% python3 -q
>>> import numpy as np
>>> import numpy.linalg as la
>>> np.set_printoptions(precision=3, suppress=True, linewidth=140, sign=" ")
>>> tidy = lambda a: np.round(a, 3) + 0
>>> m1 = np.load("block8.npy")
>>> m1
array([[-1, -3, -2, -3,  3],
       [-1, -3, -2, -2,  0],
       [ 0,  2,  2,  1, -1],
       [ 0, -1, -2, -3,  2],
       [-1,  2,  0,  3,  3]])
>>> x0 = np.array([-2, -4, 4, 4, 1])
>>> target = m1 @ x0
>>> c, lr = np.zeros(5), 1 / la.norm(m1, 2) ** 2
>>> for i in range(30):
...     c -= lr * m1.T @ (m1 @ c - target)
...     if i % 5 == 0: print(i, round(la.norm(m1 @ c - target), 3))
... 
0 11.02
5 8.293
10 6.697
15 5.556
20 4.725
25 4.111
>>> tidy(c)
array([-2.125, -1.826,  1.283,  3.512,  0.058])
>>> tidy(la.cond(m1))
np.float64(12.785)
>>> proj = np.triu(np.array([[2, 2, 2, 1, 1],
...     [-2, -3, -3, 2, 1],
...     [0, 3, 2, -3, 1],
...     [-3, 0, 3, -3, 0],
...     [-1, 2, -2, 3, -2]]), 1) + np.eye(5)
>>> Y = proj @ m1 @ la.inv(proj)
>>> np.trace(Y), np.trace(m1)
(np.float64(-2.0), np.int64(-2))
>>> proj @ m1 - m1 @ proj
array([[ -3.,   1.,  -9.,  -1.,   9.],
       [ -1.,  -4., -17.,  -5.,  16.],
       [ -1.,   5.,  12.,  14.,  -7.],
       [  0.,   0.,  -3.,  -4.,   3.],
       [  0.,   2.,   8.,  -3.,  -1.]])
>>> tidy(la.det(Y))
np.float64(62.0)
>>> tidy(np.poly(Y))
array([  1.,   2., -16., -15.,  21., -62.])
